% ipython --no-banner

In [1]: import numpy as np

In [2]: np.set_printoptions(precision=3, suppress=True, linewidth=120, legacy="1.25")

In [3]: def rnd(a):
   ...:     return np.round(a, 3) + 0
   ...: 

In [4]: data = np.array([[0, 0, 0, 0], [0, 0, 0, 1], [0, 0, 0, 1], [0, 1, 1, 0]])

In [5]: # columns 1 and 2 are equal

In [6]: w, vecs = np.linalg.eigh(data)

In [7]: rnd(np.linalg.svd(data, compute_uv=False))
Out[7]: array([1.414, 1.414, 0.   , 0.   ])

In [8]: np.abs(vecs[:, -1]).round(6).argmax()
Out[8]: 3

In [9]: w.sum(), np.trace(data)
Out[9]: (0.0, 0)

In [10]: rnd(vecs.T @ data @ vecs)
Out[10]: 
array([[-1.414,  0.   ,  0.   ,  0.   ],
       [ 0.   ,  0.   ,  0.   ,  0.   ],
       [ 0.   ,  0.   ,  0.   ,  0.   ],
       [ 0.   ,  0.   ,  0.   ,  1.414]])

In [11]: np.unique(data.round(6), axis=0).shape
Out[11]: (3, 4)

In [12]: np.linalg.lstsq(data[:-1].T, data[-1])[2]
Out[12]: 1

In [13]: np.abs(np.diag(np.linalg.qr(data)[1])) > 1e-9
Out[13]: array([False,  True, False,  True])

In [14]: rnd(data @ np.linalg.pinv(data) @ data)
Out[14]: 
array([[0., 0., 0., 0.],
       [0., 0., 0., 1.],
       [0., 0., 0., 1.],
       [0., 1., 1., 0.]])

In [15]: U, sig, VT = np.linalg.svd(data)

In [16]: np.argmax(sig[:-1] / (sig[1:] + 1e-6)) + 1
Out[16]: 2

In [17]: Y = U[:, :2] @ np.diag(sig[:2]) @ VT[:2]

In [18]: Y
Out[18]: 
array([[0., 0., 0., 0.],
       [0., 0., 0., 1.],
       [0., 0., 0., 1.],
       [0., 1., 1., 0.]])

In [19]: np.linalg.matrix_rank(data, rtol=0.05)
Out[19]: 2

In [20]: np.abs(data - Y).max()
Out[20]: 0.0

In [21]: [round(float(x), 3) for x in np.linalg.svd(data, compute_uv=False)[:3]]
Out[21]: [1.414, 1.414, 0.0]

In [22]: np.linalg.cond(data) > 100
Out[22]: True

In [23]: U, sig, VT = np.linalg.svd(data, full_matrices=False)

In [24]: (sig > 1e-8).sum()
Out[24]: 2

In [25]: rnd(U.T @ data @ VT.T)
Out[25]: 
array([[1.414, 0.   , 0.   , 0.   ],
       [0.   , 1.414, 0.   , 0.   ],
       [0.   , 0.   , 0.   , 0.   ],
       [0.   , 0.   , 0.   , 0.   ]])

In [26]: rnd(VT @ VT.T)
Out[26]: 
array([[1., 0., 0., 0.],
       [0., 1., 0., 0.],
       [0., 0., 1., 0.],
       [0., 0., 0., 1.]])

In [27]: A = np.loadtxt("test1.csv", delimiter=",")

In [28]: A
Out[28]: 
array([[6., 0., 0., 0., 5., 0., 0.],
       [0., 6., 5., 0., 0., 5., 5.],
       [0., 5., 6., 0., 0., 5., 5.],
       [0., 0., 0., 6., 0., 0., 0.],
       [5., 0., 0., 0., 6., 0., 0.],
       [0., 5., 5., 0., 0., 6., 5.],
       [0., 5., 5., 0., 0., 5., 6.]])

In [29]: rnd(np.linalg.norm(A, axis=1))
Out[29]: array([ 7.81 , 10.536, 10.536,  6.   ,  7.81 , 10.536, 10.536])

In [30]: rnd(np.linalg.norm(A, 2))
Out[30]: 21.0
